In [1]: import numpy as np

In [2]: np.set_printoptions(suppress=True, linewidth=100)

In [3]: K = np.load("test15.npy")

In [4]: print(K)
[[5. 0. 1. 0.]
 [0. 0. 1. 1.]
 [0. 0. 1. 2.]
 [0. 1. 1. 2.]]

In [5]: blk = np.stack([K, -1 * K, K[::-1]])

In [6]: print(blk.sum(axis=0))
[[0. 1. 1. 2.]
 [0. 0. 1. 2.]
 [0. 0. 1. 1.]
 [5. 0. 1. 0.]]

In [7]: print(np.linalg.matrix_rank(blk))
[4 4 4]

In [8]: print((blk @ K.T).shape)
(3, 4, 4)

In [9]: print(np.linalg.matrix_rank(blk.reshape(3, -1)))
2

In [10]: print(np.round(np.linalg.det(blk), 1))
[5. 5. 5.]

In [11]: print(blk.shape)
(3, 4, 4)

In [12]: print(np.round(np.linalg.norm(blk, axis=(1, 2)), 1))
[6.2 6.2 6.2]

In [13]: x0 = np.array([8, 8, 5, 7])

In [14]: h1 = np.maximum(K @ x0, 0)

In [15]: print(np.maximum(K @ (3 * x0), 0))
[135.  36.  57.  81.]

In [16]: print(np.round(np.tanh(K @ x0), 1))
[1. 1. 1. 1.]

In [17]: print(K.T @ h1)
[225.  27. 103. 104.]

In [18]: print(K * (h1 > 1e-9)[:, None])
[[5. 0. 1. 0.]
 [0. 0. 1. 1.]
 [0. 0. 1. 2.]
 [0. 1. 1. 2.]]

In [19]: print(np.maximum(K @ x0, 0) - np.maximum(-K @ x0, 0))
[45. 12. 19. 27.]

In [20]: print(h1)
[45. 12. 19. 27.]

In [21]: r0 = np.array([-2, 0, -3])

In [22]: print(np.correlate(K[1], K[2], "full"))
[0. 0. 2. 3. 1. 0. 0.]

In [23]: print(np.convolve(K[1], r0))
[ 0.  0. -2. -2. -3. -3.]

In [24]: print(np.polyval(r0, K[1]))
[-3. -3. -5. -5.]

In [25]: print(np.array([np.convolve(row, r0, "same") for row in K]))
[[  0. -17.   0.  -3.]
 [  0.  -2.  -2.  -3.]
 [  0.  -2.  -4.  -3.]
 [ -2.  -2.  -7.  -3.]]

In [26]: basis = np.array([[3, 4, 5, -3, 0],
    ...:     [-4, -2, 5, -4, 3],
    ...:     [1, 4, 1, -3, 5],
    ...:     [1, -3, -4, -2, -1],
    ...:     [0, -5, -4, 0, 5]])

In [27]: rng = np.random.default_rng(50134)

In [28]: arr = (rng.random((23, 5)) < 0.25) @ basis

In [29]: print(arr)
[[ 0 -5 -4  0  5]
 [ 3  4  5 -3  0]
 [ 0  0  0  0  0]
 [ 0  0  0  0  0]
 [ 1  4  1 -3  5]
 [ 0 -5 -4  0  5]
 [ 4  1  1 -5 -1]
 [ 3 -1  1 -3  5]
 [ 3 -1  1 -3  5]
 [-3  2  6 -7  8]
 [ 3  4  5 -3  0]
 [ 3  4  5 -3  0]
 [ 4  8  6 -6  5]
 [ 1  4  1 -3  5]
 [ 1 -1 -3 -3 10]
 [-3  2  6 -7  8]
 [ 3  4  5 -3  0]
 [ 0  0  0  0  0]
 [ 1 -3 -4 -2 -1]
 [ 0  0  0  0  0]
 [-3 -5  1 -6  2]
 [-4 -2  5 -4  3]
 [ 0 -5 -4  0  5]]

In [30]: z = rng.permutation(4)

In [31]: out = K[:, z] * rng.choice([-1, 1], 4)

In [32]: print(out)
[[-0. -1.  0. -5.]
 [-0. -1.  1. -0.]
 [-0. -1.  2. -0.]
 [-1. -1.  2. -0.]]

In [33]: left, _, vt = np.linalg.svd(K.T @ out)

In [34]: print(np.round(np.linalg.lstsq(K, out)[0], 1) + 0)
[[ 0.  0.  0. -1.]
 [-1.  0.  0.  0.]
 [ 0. -1.  0.  0.]
 [ 0.  0.  1.  0.]]

In [35]: Xc = (arr - arr.mean(axis=0)) / arr.std(axis=0)

In [36]: print(np.argwhere(np.abs(Xc) > 2))
[[12  1]
 [14  4]
 [21  0]]

In [37]: coef = np.linalg.lstsq(np.delete(Xc, 0, axis=1), Xc[:, 0])[0]

In [38]: print(round(float(1 - np.var(Xc[:, 0] - np.delete(Xc, 0, axis=1) @ coef)), 1))
0.5

In [39]: Xc = arr - arr.mean(axis=0)

In [40]: left, sig, vt = np.linalg.svd(Xc, full_matrices=False)

In [41]: print(np.round(sig ** 2 / (sig ** 2).sum(), 1) + 0)
[0.5 0.3 0.1 0.  0. ]

In [42]: print(np.linalg.matrix_rank(Xc))
5

In [43]: print(np.round((sig ** 2).sum() ** 2 / (sig ** 4).sum(), 1))
2.7

In [44]: print(np.round(np.abs(vt[-1]), 1))
[0.4 0.5 0.6 0.5 0.2]

In [45]: print(np.abs(vt[0]).argmax())
1

In [46]: x0 = np.array([1, -3, -3, 5, -3])

In [47]: rhs = arr @ x0

In [48]: print(rhs)
[ 12 -39   0   0 -44  12 -24 -27 -27 -86 -39 -39 -83 -44 -32 -86 -39   0  15   0 -27 -42  12]

In [49]: rhs = rhs + 0.3 * rng.normal(size=23)

In [50]: print(rhs.round(1) + 0)
[ 11.5 -38.7  -0.3  -0.2 -44.3  12.1 -23.7 -27.1 -27.5 -86.1 -39.1 -38.7 -82.6 -44.6 -31.8 -85.9
 -39.   -0.5  14.8   0.  -27.5 -42.   11.7]

In [51]: coef, *_ = np.linalg.lstsq(arr, rhs)

In [52]: print([round(float(np.linalg.norm(np.linalg.solve(arr.T @ arr + lam * np.eye(5), arr.T @ rhs))), 2) for lam in (0, 1, 10, 100)])
[7.28, 7.25, 7.06, 6.19]

In [53]: W0 = np.load("block2.npy")

In [54]: print(W0)
[[-3.  4.]
 [ 4.  2.]]

In [55]: print(np.all(np.linalg.eigvalsh(W0) > 0))
False

In [56]: print(np.round(np.linalg.eigvalsh(W0).min(), 1))
-5.2

In [57]: print([round(float(np.linalg.det(W0[:i, :i])), 2) + 0 for i in range(1, 3)])
[-3.0, -22.0]
